$ python -q
>>> import numpy as np
>>> from numpy import linalg as LA
>>> np.set_printoptions(precision=2, suppress=True, linewidth=200, legacy="1.25")
>>> tidy = lambda a: np.round(a, 2) + 0
>>> M = np.load("sample3.npy")
>>> print(M)
[[-1  0  0  3]
 [ 0  2  0  0]
 [ 0  0 -3  0]
 [-1  0  0 -1]]
>>> r0 = np.array([2, 2])
>>> print(np.polyval(r0, M[3]))
[0 2 2 0]
>>> print(np.correlate(M[3], M[2], "full"))
[0 3 0 0 3 0 0]
>>> print(np.convolve(M[3], r0))
[-2 -2  0 -2 -2]
>>> A = np.load("w.npy")
>>> print(A)
[[ 6  0 -9]
 [ 6  3 -8]
 [ 6  9 -6]
 [ 4  6 -4]]
>>> Uu, sv, VT = LA.svd(A)
>>> V = VT[:(sv > 1e-8).sum()]
>>> rng = np.random.default_rng(6771)
>>> vec = A[1] + 3 * A[0] + rng.integers(2) * np.eye(3)[1]
>>> print(vec)
[ 24.   4. -35.]
>>> print(tidy(np.diag(V.T @ V)))
[0.33 0.97 0.7 ]
>>> print(LA.matrix_rank(np.vstack([A, vec])))
3
>>> rk = LA.matrix_rank(A)
>>> print(rk)
2
>>> ns = LA.svd(A)[2][rk:].T
>>> print(tidy(A @ ns))
[[0.]
 [0.]
 [0.]
 [0.]]
>>> print(tidy(ns @ ns.T))
[[ 0.67 -0.15  0.45]
 [-0.15  0.03 -0.1 ]
 [ 0.45 -0.1   0.3 ]]
>>> print(tidy(ns[:, 0] / ns[np.abs(ns[:, 0]).round(6).argmax(), 0]))
[ 1.   -0.22  0.67]
>>> print([int(LA.matrix_rank(A[:, :j + 1])) for j in range(3)])
[1, 2, 2]
>>> print(LA.cond(A) > 100)
True
>>> Uu, sv, VT = LA.svd(A)
>>> print(np.argmax(sv[:-1] / (sv[1:] + 1e-6)) + 1)
2
>>> out = Uu[:, :2] @ np.diag(sv[:2]) @ VT[:2]
>>> print(tidy(LA.norm(A - out, 2)), tidy(sv[2]))
0.0 0.0
>>> Uu, sv = LA.svd(A)
Traceback (most recent call last):
  File "<python-input-31>", line 1, in <module>
    Uu, sv = LA.svd(A)
    ^^^^^^
ValueError: too many values to unpack (expected 2)
>>> Uu, sv, VT = LA.svd(A, full_matrices=False)
>>> print(tidy(np.sqrt((sv ** 2).sum())), tidy(LA.norm(A)))
21.14 21.14
>>> print(tidy(np.cumsum(sv ** 2) / np.sum(sv ** 2)))
[0.88 1.   1.  ]
>>> print(np.allclose(Uu * sv @ VT, A))
True
>>> data = np.load("m.npy")
>>> print(data)
[[0 1 0 0]
 [0 0 0 1]
 [1 0 0 0]
 [0 0 1 0]]
>>> print(tidy(LA.norm(data, axis=0)))
[1. 1. 1. 1.]
>>> print(LA.norm(data, axis=1).argmax())
0
>>> print(tidy(LA.norm(data) ** 2 / LA.norm(data, 2) ** 2))
4.0
>>> print(tidy(LA.norm(data[1] - data[0])))
1.41
>>> print(tidy(LA.norm(data, 2)))
1.0
>>> print(tidy(LA.norm(data, axis=1)))
[1. 1. 1. 1.]
>>> r0, g = M[3], M[2]
>>> print(r0 @ g)
0
>>> p = (r0 @ g) / (r0 @ r0) * r0
>>> print((g - p) @ r0)
0.0
>>> print(g - p)
[ 0.  0. -3.  0.]
>>> print(LA.matrix_rank(np.outer(r0, g)))
1
>>> print(p)
[-0.  0.  0. -0.]
>>> J = np.array([[0, 0, -1, 3], [0, 0, 3, -2], [6, -18, -9, 27], [-18, 12, 27, -18]])
>>> proj = np.triu(np.array([[2, 1, -2, 7], [7, -2, -7, -4], [-3, 4, 9, 3], [2, 7, 6, 2]]), 1) + np.eye(4)
>>> out = proj @ J @ LA.inv(proj)
>>> print(tidy(LA.det(out)))
1764.0
>>> print(proj @ J - J @ proj)
[[-138.  120.  210. -179.]
 [  30.   78.  -45. -126.]
 [ -54.   30.  -33. -141.]
 [   0.   18.   48.   93.]]
>>> print(LA.matrix_rank(out))
4
>>> print(tidy(np.poly(out)))
[    1.    27.  -429. -1134.  1764.]
>>> ev, V = LA.eig(J)
>>> print(tidy(np.sort(LA.eigvals(J.T))))
[-37.58  -3.29   1.12  12.75]
>>> print(tidy(np.sort(LA.eigvals(J @ J))))
[   1.25   10.84  162.68 1412.22]
>>> print(tidy(np.sort(LA.eigvals(LA.inv(J)))))
[-0.3  -0.03  0.08  0.89]
>>> print(tidy(np.prod(ev)))
1764.0
>>> print(tidy(J @ V[:, 0] - ev[0] * V[:, 0]))
[0. 0. 0. 0.]
>>> mat = np.array([[0, 1, 2], [0, 0, 1], [0, 0, -2]])
>>> proj = np.triu(np.array([[0, 0, 2], [0, -2, -1], [-2, 0, -1]]), 1) + np.eye(3)
>>> out = proj @ mat @ LA.inv(proj)
>>> print(LA.matrix_rank(out))
2
>>> print(out)
[[ 0.  1. -1.]
 [ 0.  0.  3.]
 [ 0.  0. -2.]]
>>> print(np.poly(out))
[1. 2. 0. 0.]
>>> print(LA.matrix_rank(out - out[0, 0] * np.eye(3)))
2
>>> out = mat / LA.norm(mat, axis=1, keepdims=True)
>>> gram = out @ out.T
>>> print((np.abs(gram) > 0.9).astype(int))
[[1 0 0]
 [0 1 1]
 [0 1 1]]
>>> print(tidy(LA.norm(out, axis=1)))
[1. 1. 1.]
>>> W0 = np.array([[0, 1, 0], [0, 0, 2], [0, 0, 0]])
>>> print(tidy(LA.det(M)))
-24.0
>>> print(M @ M)
[[-2  0  0 -6]
 [ 0  4  0  0]
 [ 0  0  9  0]
 [ 2  0  0 -2]]
>>> print((LA.matrix_power((M != 0) + (M.T != 0) + np.eye(4), 4) > 0).astype(int))
[[1 0 0 1]
 [0 1 0 0]
 [0 0 1 0]
 [1 0 0 1]]
>>> K = np.load("test19.npy")
>>> print(K)
[[0 1 0 0]
 [1 0 0 1]
 [0 0 0 0]
 [0 1 0 0]]
>>> Uu, sv, VT = LA.svd(K)
>>> print(np.argmax(sv[:-1] / (sv[1:] + 1e-6)) + 1)
2
>>> out = Uu[:, :2] @ np.diag(sv[:2]) @ VT[:2]
>>> print(LA.matrix_rank(out))
2
>>> print(tidy(LA.norm(K - out, 2)), sv[2])
0.0 -0.0
>>> print(np.abs(K - out).max())
0.0
>>> print(out)
[[0. 1. 0. 0.]
 [1. 0. 0. 1.]
 [0. 0. 0. 0.]
 [0. 1. 0. 0.]]
>>> r0 = np.array([-2, 0, -2, 1])
>>> E = 3 * np.eye(4) + np.outer(r0, r0)
>>> print(E)
[[ 7.  0.  4. -2.]
 [ 0.  3.  0.  0.]
 [ 4.  0.  7. -2.]
 [-2.  0. -2.  4.]]
>>> out = np.array([[-3, 1], [-2, -1], [2, 2], [2, 3]])
>>> print(np.einsum("ij,ij->i", E, E))
[69.  9. 69. 24.]
>>> print(np.einsum("ij->j", E))
[9. 3. 9. 0.]
>>> print(LA.matrix_rank(np.vstack([E, out.T])))
4
>>> print(np.einsum("ik,kj->ji", E, out))
[[-17.  -6.  -2.  10.]
 [  9.  -3.  12.   6.]]
